% ipython --no-banner

In [1]: import numpy as np

In [2]: import numpy.linalg as la

In [3]: np.set_printoptions(precision=2, suppress=True, linewidth=120)

In [4]: arr = np.loadtxt("out18.csv", delimiter=",")

In [5]: arr
Out[5]: 
array([[ 0.6,  0.1,  1.9,  0.1, -0.9, -0.9,  0.4,  0.7,  1.1,  0.1,  1.9, -0.1],
       [-0.5,  0.7,  1.3, -0.1, -0.1, -1.4,  0.3, -0.7,  0.4,  1.7,  0.4,  0.3],
       [ 0.2,  0.5,  0.3, -0.6, -1. ,  0.3,  0. , -0.5, -0.3, -1.1, -0.9, -0.4],
       [ 0.5, -2. , -1.7,  2.1, -0.3,  1.7, -0.7, -0.5,  1.3, -0.9, -0.7, -1.2],
       [ 1.2, -1.1, -1.4,  1.2, -1.8, -1.5, -2.1, -0.2,  0.2,  0.4,  0.3, -1.4],
       [ 0. , -0.8, -1. , -1. ,  0.5,  0. , -0.8,  2.5,  0.5, -1.3, -0.2,  0.9],
       [ 0.4, -0.8,  0. ,  0.3, -0.5,  0.2, -0.6,  0.5, -1.8,  0.6, -1.2,  1. ],
       [-0.8,  1. ,  1.2, -0.3, -2. ,  1. , -0.4, -0.1, -0.7,  0.5,  0. , -0.2],
       [ 0.3, -1. ,  0.9,  2.1,  0.1,  1.7, -0.4, -0.3, -0.3,  0.4,  0.1,  0.8],
       [ 0.8,  1. ,  1.1, -0.3, -1.4,  2.1, -2.1,  0.9,  1. ,  1.2, -0.6,  1.7]])

In [6]: U, sv, VT = la.svd(arr, full_matrices=False)

In [7]: np.round(np.sqrt((sv ** 2).sum()), 2), round(float(la.norm(arr)), 2)
Out[7]: (np.float64(11.04), 11.04)

In [8]: np.abs(U[:, 0]).round(6).argmax()
Out[8]: np.int64(3)

In [9]: sv
Out[9]: array([5.78, 5.17, 4.4 , 3.84, 3.36, 2.93, 2.2 , 1.29, 0.93, 0.55])

In [10]: np.round(VT @ VT.T, 2) + 0
Out[10]: 
array([[1., 0., 0., 0., 0., 0., 0., 0., 0., 0.],
       [0., 1., 0., 0., 0., 0., 0., 0., 0., 0.],
       [0., 0., 1., 0., 0., 0., 0., 0., 0., 0.],
       [0., 0., 0., 1., 0., 0., 0., 0., 0., 0.],
       [0., 0., 0., 0., 1., 0., 0., 0., 0., 0.],
       [0., 0., 0., 0., 0., 1., 0., 0., 0., 0.],
       [0., 0., 0., 0., 0., 0., 1., 0., 0., 0.],
       [0., 0., 0., 0., 0., 0., 0., 1., 0., 0.],
       [0., 0., 0., 0., 0., 0., 0., 0., 1., 0.],
       [0., 0., 0., 0., 0., 0., 0., 0., 0., 1.]])

In [11]: U.shape, sv.shape, VT.shape
Out[11]: ((10, 10), (10,), (10, 12))

In [12]: np.round(U.T @ arr @ VT.T, 2) + 0
Out[12]: 
array([[5.78, 0.  , 0.  , 0.  , 0.  , 0.  , 0.  , 0.  , 0.  , 0.  ],
       [0.  , 5.17, 0.  , 0.  , 0.  , 0.  , 0.  , 0.  , 0.  , 0.  ],
       [0.  , 0.  , 4.4 , 0.  , 0.  , 0.  , 0.  , 0.  , 0.  , 0.  ],
       [0.  , 0.  , 0.  , 3.84, 0.  , 0.  , 0.  , 0.  , 0.  , 0.  ],
       [0.  , 0.  , 0.  , 0.  , 3.36, 0.  , 0.  , 0.  , 0.  , 0.  ],
       [0.  , 0.  , 0.  , 0.  , 0.  , 2.93, 0.  , 0.  , 0.  , 0.  ],
       [0.  , 0.  , 0.  , 0.  , 0.  , 0.  , 2.2 , 0.  , 0.  , 0.  ],
       [0.  , 0.  , 0.  , 0.  , 0.  , 0.  , 0.  , 1.29, 0.  , 0.  ],
       [0.  , 0.  , 0.  , 0.  , 0.  , 0.  , 0.  , 0.  , 0.93, 0.  ],
       [0.  , 0.  , 0.  , 0.  , 0.  , 0.  , 0.  , 0.  , 0.  , 0.55]])

In [13]: np.round(U.T @ U, 2) + 0
Out[13]: 
array([[1., 0., 0., 0., 0., 0., 0., 0., 0., 0.],
       [0., 1., 0., 0., 0., 0., 0., 0., 0., 0.],
       [0., 0., 1., 0., 0., 0., 0., 0., 0., 0.],
       [0., 0., 0., 1., 0., 0., 0., 0., 0., 0.],
       [0., 0., 0., 0., 1., 0., 0., 0., 0., 0.],
       [0., 0., 0., 0., 0., 1., 0., 0., 0., 0.],
       [0., 0., 0., 0., 0., 0., 1., 0., 0., 0.],
       [0., 0., 0., 0., 0., 0., 0., 1., 0., 0.],
       [0., 0., 0., 0., 0., 0., 0., 0., 1., 0.],
       [0., 0., 0., 0., 0., 0., 0., 0., 0., 1.]])

In [14]: np.cumsum(sv ** 2) / np.sum(sv ** 2)
Out[14]: array([0.27, 0.49, 0.65, 0.77, 0.87, 0.94, 0.98, 0.99, 1.  , 1.  ])

In [15]: cent = np.array([[2, -1, 1, 0, -2, 3, 0, 1, 0], [3, 2, -1, -3, 0, 1, -3, -2, -3]])

In [16]: rng = np.random.default_rng(53)

In [17]: mat = rng.normal(size=(23, 2)) @ cent + np.array([1, -1, -1, 2, -1, -2, 2, -2, -2])

In [18]: mat.round(2) + 0
Out[18]: 
array([[-1.21, -2.72, -0.09,  4.42, -1.21, -2.49,  4.42, -0.28,  0.42],
       [ 0.  , -3.75,  0.82,  4.79, -2.78, -0.25,  4.79,  0.75,  0.79],
       [ 0.27,  1.16, -2.65,  0.46,  1.27, -4.89,  0.46, -4.16, -3.54],
       [ 7.47,  0.23, -0.96, -1.83, -3.64,  3.23, -1.83, -3.23, -5.83],
       [ 4.92, -1.55, -0.05,  0.79, -3.71,  2.47,  0.79, -1.45, -3.21],
       [ 2.04,  0.5 , -1.93,  0.27, -0.3 , -2.47,  0.27, -3.5 , -3.73],
       [ 2.36, -1.45, -0.49,  1.8 , -2.16, -0.2 ,  1.8 , -1.55, -2.2 ],
       [-0.93, -0.66, -1.52,  2.53,  0.4 , -4.27,  2.53, -2.34, -1.47],
       [-1.94, -3.58,  0.42,  5.47, -1.53, -2.36,  5.47,  0.58,  1.47],
       [-3.38, -3.07, -0.15,  5.65, -0.27, -4.31,  5.65,  0.07,  1.65],
       [ 6.68, -1.35,  0.06, -0.13, -4.55,  4.04, -0.13, -1.65, -4.13],
       [ 3.58,  1.05, -2.09, -0.86, -0.72, -1.47, -0.86, -4.05, -4.86],
       [-0.29, -2.27, -0.28,  3.64, -1.35, -2.02,  3.64, -0.73, -0.36],
       [ 0.66, -1.29, -0.84,  2.39, -1.06, -2.05,  2.39, -1.71, -1.61],
       [ 5.33, -6.61,  3.63,  4.96, -8.28,  7.94,  4.96,  3.61,  0.96],
       [-2.27,  3.32, -4.55, -0.3 ,  4.57, -9.59, -0.3 , -6.32, -4.3 ],
       [-5.85, -2.47, -0.93,  6.2 ,  1.65, -7.38,  6.2 , -0.53,  2.2 ],
       [ 1.03, -4.14,  1.25,  4.68, -3.71,  1.18,  4.68,  1.14,  0.68],
       [-1.59,  0.36, -2.34,  1.94,  1.65, -5.95,  1.94, -3.36, -2.06],
       [ 0.69,  1.75, -3.01, -0.23,  1.53, -5.05, -0.23, -4.75, -4.23],
       [-0.31, -0.02, -1.89,  1.72,  0.59, -4.29,  1.72, -2.98, -2.28],
       [10.07,  1.53, -1.51, -4.06, -4.01,  4.54, -4.06, -4.53, -8.06],
       [-5.04,  0.27, -2.77,  3.5 ,  3.54, -9.31,  3.5 , -3.27, -0.5 ]])

In [19]: labels = mat[:, 0] > np.median(mat[:, 0])

In [20]: r0 = mat[labels].mean(axis=0) - mat[~labels].mean(axis=0)

In [21]: labels.astype(int)
Out[21]: array([0, 0, 0, 1, 1, 1, 1, 0, 0, 0, 1, 1, 0, 1, 1, 0, 0, 1, 0, 1, 0, 1, 0])

In [22]: r0
Out[22]: array([ 5.95,  0.09,  0.79, -2.63, -3.33,  5.86, -2.63, -0.09, -2.63])

In [23]: np.round((((mat - mat.mean(axis=0)) @ r0 > 0) == labels).mean(), 2)
Out[23]: np.float64(0.91)

In [24]: Y = mat + rng.integers(-2, 3, (23, 3)) @ rng.integers(-2, 3, (3, 9))

In [25]: Y
Out[25]: 
array([[ -3.21,  -4.72,   3.91,   4.42,   2.79,  -2.49,   2.42,  -2.28,  -3.58],
       [ -3.  ,  -6.75,   6.82,   3.79,   3.22,  -0.25,   0.79,  -2.25,  -5.21],
       [ -1.73,   0.16,  -3.65,   0.46,   0.27,  -5.89,   4.46,  -2.16,  -5.54],
       [  3.47,  -2.77,   2.04,  -3.83,  -0.64,   2.23,  -1.83,  -3.23, -11.83],
       [  7.92,   0.45,  -1.05,   1.79,  -4.71,   3.47,  -1.21,  -2.45,   0.79],
       [ -3.96,  -3.5 ,   0.07,  -5.73,   1.7 ,  -4.47,   0.27,  -1.5 , -11.73],
       [  4.36,   1.55,  -9.49,  -0.2 , -11.16,  -1.2 ,   7.8 ,   4.45,   3.8 ],
       [ -5.93,  -3.66,  -1.52,  -4.47,   0.4 ,  -6.27,   2.53,   0.66,  -7.47],
       [ -1.94,  -3.58,   0.42,   1.47,  -1.53,  -2.36,   1.47,   0.58,   1.47],
       [  0.62,  -0.07,  -3.15,   5.65,  -3.27,  -3.31,   3.65,   0.07,   7.65],
       [  5.68,  -1.35,  -2.94,   0.87,  -7.55,   3.04,   5.87,   1.35,  -4.13],
       [ -0.42,  -1.95,   0.91,  -0.86,   2.28,  -2.47,   1.14,  -4.05, -10.86],
       [  3.71,   1.73,  -8.28,   3.64,  -9.35,  -2.02,   7.64,   3.27,   7.64],
       [  7.66,   3.71,  -4.84,   7.39,  -5.06,  -0.05,   2.39,  -2.71,   8.39],
       [  9.33,  -3.61,   0.63,   6.96, -11.28,   8.94,   4.96,   3.61,   6.96],
       [ -5.27,   2.32,  -8.55,  -1.3 ,   0.57, -11.59,   7.7 ,  -1.32,  -6.3 ],
       [ -0.85,   1.53,  -5.93,   7.2 ,  -3.35,  -6.38,   6.2 ,   0.47,  10.2 ],
       [  4.03,  -2.14,   0.25,   3.68,  -4.71,   2.18,   0.68,   0.14,   4.68],
       [ -3.59,   0.36,  -8.34,  -0.06,  -4.35,  -7.95,   9.94,   2.64,  -2.06],
       [  3.69,   3.75,  -4.01,  -1.23,   0.53,  -4.05,  -4.23,  -5.75,  -0.23],
       [ -0.31,  -2.02,   8.11,   5.72,  10.59,  -2.29,  -6.28, -10.98,  -6.28],
       [  6.07,  -0.47,  -3.51, -12.06,  -6.01,   2.54,  -4.06,  -0.53, -12.06],
       [  0.96,   4.27,  -4.77,   5.5 ,   1.54,  -7.31,  -0.5 ,  -5.27,   7.5 ]])

In [26]: np.round(la.svd(Y - mat, compute_uv=False), 2) + 0
Out[26]: array([42.75, 31.75, 13.96,  0.  ,  0.  ,  0.  ,  0.  ,  0.  ,  0.  ])

In [27]: np.abs(Y - mat).sum(axis=1)
Out[27]: 
array([20., 32., 14., 22., 16., 32., 44., 26.,  8., 22., 18., 22., 40., 38., 22., 30., 30., 18., 32., 18., 48., 28.,
       32.])

In [28]: la.matrix_rank(Y - mat, tol=1e-8)
Out[28]: np.int64(3)

In [29]: G = np.cov(mat, rowvar=False)

In [30]: np.argsort(-mat.std(axis=0).round(6), kind="stable")
Out[30]: array([5, 0, 4, 3, 6, 8, 1, 7, 2])

In [31]: np.median(mat, axis=0)
Out[31]: array([ 0.27, -1.29, -0.93,  1.94, -1.06, -2.36,  1.94, -1.71, -2.06])

In [32]: np.round(np.polyfit(mat[:, 4], mat[:, 3], 1), 2) + 0
Out[32]: array([0.  , 2.08])

In [33]: np.round(np.corrcoef(mat.T), 2) + 0
Out[33]: 
array([[ 1.  ,  0.07,  0.26, -0.68, -0.73,  0.85, -0.68, -0.07, -0.68],
       [ 0.07,  1.  , -0.94, -0.78,  0.63, -0.46, -0.78, -1.  , -0.78],
       [ 0.26, -0.94,  1.  ,  0.53, -0.85,  0.73,  0.53,  0.94,  0.53],
       [-0.68, -0.78,  0.53,  1.  ,  0.  , -0.2 ,  1.  ,  0.78,  1.  ],
       [-0.73,  0.63, -0.85,  0.  ,  1.  , -0.98,  0.  , -0.63,  0.  ],
       [ 0.85, -0.46,  0.73, -0.2 , -0.98,  1.  , -0.2 ,  0.46, -0.2 ],
       [-0.68, -0.78,  0.53,  1.  ,  0.  , -0.2 ,  1.  ,  0.78,  1.  ],
       [-0.07, -1.  ,  0.94,  0.78, -0.63,  0.46,  0.78,  1.  ,  0.78],
       [-0.68, -0.78,  0.53,  1.  ,  0.  , -0.2 ,  1.  ,  0.78,  1.  ]])

In [34]: G.shape
Out[34]: (9, 9)
